% python3 -q
>>> import numpy as np
>>> np.set_printoptions(precision=2, suppress=True, linewidth=140)
>>> m1 = np.loadtxt("arr.csv", delimiter=",")
>>> print(m1)
[[0.36 0.07 0.36 0.22 0.22]
 [0.07 0.01 0.07 0.04 0.04]
 [0.36 0.07 0.36 0.22 0.22]
 [0.22 0.04 0.22 0.13 0.13]
 [0.22 0.04 0.22 0.13 0.13]]
>>> # equal to its transpose
>>> Uu, sv = np.linalg.svd(m1)
Traceback (most recent call last):
  File "<python-input-5>", line 1, in <module>
    Uu, sv = np.linalg.svd(m1)
    ^^^^^^
ValueError: too many values to unpack (expected 2)
>>> Uu, sv, Vh = np.linalg.svd(m1, full_matrices=False)
>>> print(np.round(Uu.T @ m1 @ Vh.T, 2) + 0)
[[1. 0. 0. 0. 0.]
 [0. 0. 0. 0. 0.]
 [0. 0. 0. 0. 0.]
 [0. 0. 0. 0. 0.]
 [0. 0. 0. 0. 0.]]
>>> print(np.cumsum(sv ** 2) / np.sum(sv ** 2))
[1. 1. 1. 1. 1.]
>>> print(np.round(Vh @ Vh.T, 2) + 0)
[[1. 0. 0. 0. 0.]
 [0. 1. 0. 0. 0.]
 [0. 0. 1. 0. 0.]
 [0. 0. 0. 1. 0.]
 [0. 0. 0. 0. 1.]]
>>> print(Uu.shape, sv.shape, Vh.shape)
(5, 5) (5,) (5, 5)
>>> print(sv.round(2) + 0)
[1. 0. 0. 0. 0.]
>>> print(np.allclose(Uu * sv @ Vh, m1))
True
>>> evals, evecs = np.linalg.eigh(m1)
>>> print(np.round(np.linalg.eigvalsh(m1 @ m1), 2) + 0)
[0. 0. 0. 0. 1.]
>>> print(evals.round(2) + 0)
[0. 0. 0. 0. 1.]
>>> print(np.linalg.eigvalsh(m1 + -2 * np.eye(5)))
[-2. -2. -2. -2. -1.]
>>> print(evals.sum(), np.trace(m1))
1.0 1.0
>>> rank = np.linalg.matrix_rank(m1)
>>> print(rank)
1
>>> ns = np.linalg.svd(m1)[2][rank:].T
>>> print(ns @ ns.T)
[[ 0.64 -0.07 -0.36 -0.22 -0.22]
 [-0.07  0.99 -0.07 -0.04 -0.04]
 [-0.36 -0.07  0.64 -0.22 -0.22]
 [-0.22 -0.04 -0.22  0.87 -0.13]
 [-0.22 -0.04 -0.22 -0.13  0.87]]
>>> print(np.linalg.matrix_rank(m1.T @ m1), np.linalg.matrix_rank(m1 @ m1.T))
1 1
>>> print([int(np.linalg.matrix_rank(np.delete(m1, i, axis=0))) for i in range(5)])
[1, 1, 1, 1, 1]
>>> print(np.round(m1 @ ns, 2) + 0)
[[0. 0. 0. 0.]
 [0. 0. 0. 0.]
 [0. 0. 0. 0.]
 [0. 0. 0. 0.]
 [0. 0. 0. 0.]]
>>> print(ns.shape)
(5, 4)
>>> M2 = m1 / np.sqrt((m1 ** 2).mean(axis=1, keepdims=True))
>>> print(np.linalg.matrix_rank(M2) == np.linalg.matrix_rank(m1))
True
>>> print(M2[4])
[1.35 0.27 1.35 0.81 0.81]
>>> A = np.array([[1, -2, -3],
...     [-2, 3, 3],
...     [1, -2, -3],
...     [1, -2, -2],
...     [-3, 0, -1],
...     [2, 2, -3]])
>>> print(A)
[[ 1 -2 -3]
 [-2  3  3]
 [ 1 -2 -3]
 [ 1 -2 -2]
 [-3  0 -1]
 [ 2  2 -3]]
>>> # rows 0 and 2 are equal
>>> proj = A @ np.linalg.solve(A.T @ A, A.T)
>>> print(np.diag(proj))
[0.25 0.42 0.25 0.17 0.94 0.98]
>>> print(proj)
[[ 0.25 -0.27  0.25  0.18  0.12  0.08]
 [-0.27  0.42 -0.27 -0.26  0.17  0.07]
 [ 0.25 -0.27  0.25  0.18  0.12  0.08]
 [ 0.18 -0.26  0.18  0.17 -0.02 -0.07]
 [ 0.12  0.17  0.12 -0.02  0.94 -0.04]
 [ 0.08  0.07  0.08 -0.07 -0.04  0.98]]
>>> print(proj @ A[:, 0])
[ 1. -2.  1.  1. -3.  2.]
>>> evals, evecs = np.linalg.eigvalsh(proj)
Traceback (most recent call last):
  File "<python-input-36>", line 1, in <module>
    evals, evecs = np.linalg.eigvalsh(proj)
    ^^^^^^^^^^^^
ValueError: too many values to unpack (expected 2)
>>> evals, evecs = np.linalg.eigh(proj)
>>> print(evecs @ np.diag(evals) @ evecs.T)
[[ 0.25 -0.27  0.25  0.18  0.12  0.08]
 [-0.27  0.42 -0.27 -0.26  0.17  0.07]
 [ 0.25 -0.27  0.25  0.18  0.12  0.08]
 [ 0.18 -0.26  0.18  0.17 -0.02 -0.07]
 [ 0.12  0.17  0.12 -0.02  0.94 -0.04]
 [ 0.08  0.07  0.08 -0.07 -0.04  0.98]]
>>> print(np.round(np.linalg.svd(proj, compute_uv=False), 2) + 0)
[1. 1. 1. 0. 0. 0.]
>>> print(np.linalg.eigvalsh(proj + -3 * np.eye(6)))
[-3. -3. -3. -2. -2. -2.]
>>> print(np.round(evecs.T @ proj @ evecs, 2) + 0)
[[0. 0. 0. 0. 0. 0.]
 [0. 0. 0. 0. 0. 0.]
 [0. 0. 0. 0. 0. 0.]
 [0. 0. 0. 1. 0. 0.]
 [0. 0. 0. 0. 1. 0.]
 [0. 0. 0. 0. 0. 1.]]
>>> data = np.loadtxt("m.csv", delimiter=",")
>>> print(data)
[[1. 3. 1. 3. 1. 3.]
 [0. 2. 0. 2. 0. 2.]
 [1. 0. 1. 0. 1. 0.]
 [1. 3. 1. 3. 1. 3.]
 [0. 2. 0. 2. 0. 2.]
 [1. 0. 1. 0. 1. 0.]]
>>> print(np.round(np.trace(np.linalg.pinv(data) @ data), 2))
2.0
>>> try:
...     np.linalg.inv(data)
... except np.linalg.LinAlgError as e:
...     print(e)
... 
Singular matrix
>>> Uu, sv, Vh = np.linalg.svd(data)
>>> evecs = Vh[:(sv > 1e-8).sum()]
>>> rng = np.random.default_rng(77)
>>> x0 = data[3] + 2 * data[4] + rng.integers(2) * np.eye(6)[2]
>>> print(x0)
[1. 7. 1. 7. 1. 7.]
>>> print(np.allclose(evecs.T @ evecs @ x0, x0))
True
>>> print(np.diag(evecs.T @ evecs))
[0.33 0.33 0.33 0.33 0.33 0.33]
>>> F = np.array([[12, 9, 13, 8], [10, 7, 11, 6], [11, 8, 12, 7], [7, 4, 8, 3]])
>>> print(F)
[[12  9 13  8]
 [10  7 11  6]
 [11  8 12  7]
 [ 7  4  8  3]]
>>> # looks like rank 2
>>> r0, v = F[3], F[2]
>>> print(r0 @ v)
226
>>> p = (r0 @ v) / (r0 @ r0) * r0
>>> print(np.round(np.linalg.norm(r0 + v) ** 2 + np.linalg.norm(r0 - v) ** 2, 2))
1032.0
>>> print(p)
[11.46  6.55 13.1   4.91]
>>> print(v - p)
[-0.46  1.45 -1.1   2.09]
>>> print(np.outer(r0, v))
[[77 56 84 49]
 [44 32 48 28]
 [88 64 96 56]
 [33 24 36 21]]
>>> proj = np.triu(np.array([[3, 3, 3, 2], [3, 0, 2, 3], [0, 0, 1, 0], [2, 3, 2, 1]]), 1) + np.eye(4)
>>> M2 = proj @ F @ np.linalg.inv(proj)
>>> print(np.trace(M2), np.trace(F))
34.0 34
>>> print(proj @ F - F @ proj)
[[ 77.  17.  31.  -6.]
 [ 43.  -2.   4. -18.]
 [  0. -33. -49. -46.]
 [  0. -21. -29. -26.]]
>>> print(round(np.linalg.det(M2), 2))
0.0
>>> print(np.round(np.poly(M2), 2) + 0)
[  1. -34. -52.   0.   0.]
>>> print(np.unravel_index(np.abs(F).argmax(), F.shape))
(np.int64(0), np.int64(2))
>>> print(np.diff(F, axis=0))
[[-2 -2 -2 -2]
 [ 1  1  1  1]
 [-4 -4 -4 -4]]
>>> print(np.count_nonzero(F))
16
>>> print(F.mean(axis=0))
[10.  7. 11.  6.]
>>> print(np.abs(F).max())
13
>>> print(np.round(np.linalg.svd(F, compute_uv=False), 2) + 0)
[35.74  1.73  0.    0.  ]
>>> M = np.load("sample3.npy")
>>> print(M)
[[ 5  6  7  8  9]
 [10 11 12 13 14]
 [15 16 17 18 19]
 [20 21 22 23 24]]
>>> rank = np.linalg.matrix_rank(M)
>>> print(rank)
2
>>> ns = np.linalg.svd(M)[2][rank:].T
>>> print(ns.shape)
(5, 3)
>>> print(np.allclose(M @ ns, 0))
True
>>> print(np.round(M @ ns, 2) + 0)
[[0. 0. 0.]
 [0. 0. 0.]
 [0. 0. 0.]
 [0. 0. 0.]]
>>> print([int(np.linalg.matrix_rank(np.delete(M, i, axis=0))) for i in range(4)])
[2, 2, 2, 2]
>>> print([int(np.linalg.matrix_rank(M[:i])) for i in range(1, len(M) + 1)])
[1, 2, 2, 2]
